>>> import numpy as np
>>> np.set_printoptions(suppress=True, linewidth=100)
>>> m1 = np.array([[0.0, -1.0, 0.0, 0.0, 0.0, 0.0, 0.0, 0.0],
...     [1.0, 0.0, 0.0, 0.0, 0.0, 0.0, 0.0, 0.0],
...     [0.0, 0.0, 1.0, 0.0, 0.0, 0.0, 0.0, 0.0],
...     [0.0, 0.0, 0.0, 1.0, 0.0, 0.0, 0.0, 0.0],
...     [0.0, 0.0, 0.0, 0.0, 1.0, 0.0, 0.0, 0.0],
...     [0.0, 0.0, 0.0, 0.0, 0.0, 1.0, 0.0, 0.0],
...     [0.0, 0.0, 0.0, 0.0, 0.0, 0.0, 1.0, 0.0],
...     [0.0, 0.0, 0.0, 0.0, 0.0, 0.0, 0.0, 1.0]])
>>> # keeps lengths
>>> print(np.round(np.linalg.pinv(m1), 3))
[[ 0.  1.  0.  0.  0.  0.  0.  0.]
 [-1.  0.  0.  0.  0.  0.  0.  0.]
 [ 0.  0.  1.  0.  0.  0.  0.  0.]
 [ 0.  0.  0.  1.  0.  0.  0.  0.]
 [ 0.  0.  0.  0.  1.  0.  0.  0.]
 [ 0.  0.  0.  0.  0.  1.  0.  0.]
 [ 0.  0.  0.  0.  0.  0.  1.  0.]
 [ 0.  0.  0.  0.  0.  0.  0.  1.]]
>>> print(m1[:, 2] @ m1[:, 6])
0.0
>>> print(m1 @ m1.T)
[[1. 0. 0. 0. 0. 0. 0. 0.]
 [0. 1. 0. 0. 0. 0. 0. 0.]
 [0. 0. 1. 0. 0. 0. 0. 0.]
 [0. 0. 0. 1. 0. 0. 0. 0.]
 [0. 0. 0. 0. 1. 0. 0. 0.]
 [0. 0. 0. 0. 0. 1. 0. 0.]
 [0. 0. 0. 0. 0. 0. 1. 0.]
 [0. 0. 0. 0. 0. 0. 0. 1.]]
>>> print(np.round(np.linalg.norm(m1, axis=0), 3))
[1. 1. 1. 1. 1. 1. 1. 1.]
>>> vec = np.array([2, 1, 3, 0, 3, 1, 0, 3])
>>> print(np.round(np.abs(np.linalg.eigvals(m1)), 3))
[1. 1. 1. 1. 1. 1. 1. 1.]
>>> print(np.round(np.linalg.det(m1), 3))
1.0
>>> print(round(float(np.linalg.det(m1)), 3))
1.0
>>> print((np.linalg.matrix_power((m1 != 0) + (m1.T != 0) + np.eye(8), 8) > 0).astype(int))
[[1 1 0 0 0 0 0 0]
 [1 1 0 0 0 0 0 0]
 [0 0 1 0 0 0 0 0]
 [0 0 0 1 0 0 0 0]
 [0 0 0 0 1 0 0 0]
 [0 0 0 0 0 1 0 0]
 [0 0 0 0 0 0 1 0]
 [0 0 0 0 0 0 0 1]]
>>> print(np.round(np.sort(np.linalg.eigvals(m1).real), 3))
[0. 0. 1. 1. 1. 1. 1. 1.]
>>> rng = np.random.default_rng(0)
>>> B = m1 + rng.integers(-2, 3, (8, 1)) @ rng.integers(-2, 3, (1, 8))
>>> print(B)
[[-4.  3.  2.  4.  0.  2.  4.  2.]
 [-1.  2.  1.  2.  0.  1.  2.  1.]
 [ 0.  0.  1.  0.  0.  0.  0.  0.]
 [ 2. -2. -1. -1.  0. -1. -2. -1.]
 [ 2. -2. -1. -2.  1. -1. -2. -1.]
 [ 4. -4. -2. -4.  0. -1. -4. -2.]
 [ 4. -4. -2. -4.  0. -2. -3. -2.]
 [ 4. -4. -2. -4.  0. -2. -4. -1.]]
>>> print(np.round(np.linalg.svd(B - m1, compute_uv=False), 3) + 0)
[19.  0.  0.  0.  0.  0.  0.  0.]
>>> print(B - m1)
[[-4.  4.  2.  4.  0.  2.  4.  2.]
 [-2.  2.  1.  2.  0.  1.  2.  1.]
 [ 0.  0.  0.  0.  0.  0.  0.  0.]
 [ 2. -2. -1. -2.  0. -1. -2. -1.]
 [ 2. -2. -1. -2.  0. -1. -2. -1.]
 [ 4. -4. -2. -4.  0. -2. -4. -2.]
 [ 4. -4. -2. -4.  0. -2. -4. -2.]
 [ 4. -4. -2. -4.  0. -2. -4. -2.]]
>>> J = np.load("w.npy")
>>> print(J)
[[ 0.  0.  2.  4. -8.  0.]
 [ 0.  0. -8. -6.  0. -3.]
 [ 2. -8.  0.  0.  0.  0.]
 [ 4. -6.  0.  0.  0.  0.]
 [-8.  0.  0.  0.  0.  0.]
 [ 0. -3.  0.  0.  0.  0.]]
>>> # equal to its transpose
>>> W1 = np.array([[-9, -2, 2, -5, 6, 9],
...     [3, 4, 5, 0, 6, 1],
...     [-2, -9, 7, -7, -4, 5],
...     [-2, 2, -5, -9, -8, 5],
...     [-6, -8, -1, 8, 2, -9],
...     [2, -1, -1, 8, -6, -4]])
>>> coef = np.array([-4, 2, -1, 5, 1, 5])
>>> H = np.maximum(J @ W1 + coef, 0)
>>> print(np.round((H > 0).mean(axis=0), 3))
[0.5   0.5   0.167 0.5   0.167 0.667]
>>> print((H > 0).astype(int))
[[1 1 1 0 0 1]
 [1 1 0 1 1 0]
 [0 0 0 0 0 1]
 [0 0 0 0 0 1]
 [1 1 0 1 0 0]
 [0 0 0 1 0 1]]
>>> print(H)
[[ 32.  56.   1.   0.   0. 107.]
 [ 18.  65.   0.  91.  99.   0.]
 [  0.   0.   0.   0.   0.  15.]
 [  0.   0.   0.   0.   0.  35.]
 [ 68.  18.   0.  45.   0.   0.]
 [  0.   0.   0.   5.   0.   2.]]
>>> cent = np.array([[-1, 2], [-2, -2], [2, 1], [-1, 0], [-2, 0], [-2, -1]])
>>> print(H @ cent)
[[-356. -154.]
 [-437.  -94.]
 [ -30.  -15.]
 [ -70.  -35.]
 [-149.  100.]
 [  -9.   -2.]]
>>> print(W1 @ cent)
[[ -8 -21]
 [-15   2]
 [ 39  16]
 [  3 -18]
 [ 26  12]
 [ 10   9]]
>>> print((H @ cent).round(6).argmax(axis=1))
[1 1 1 1 1 1]
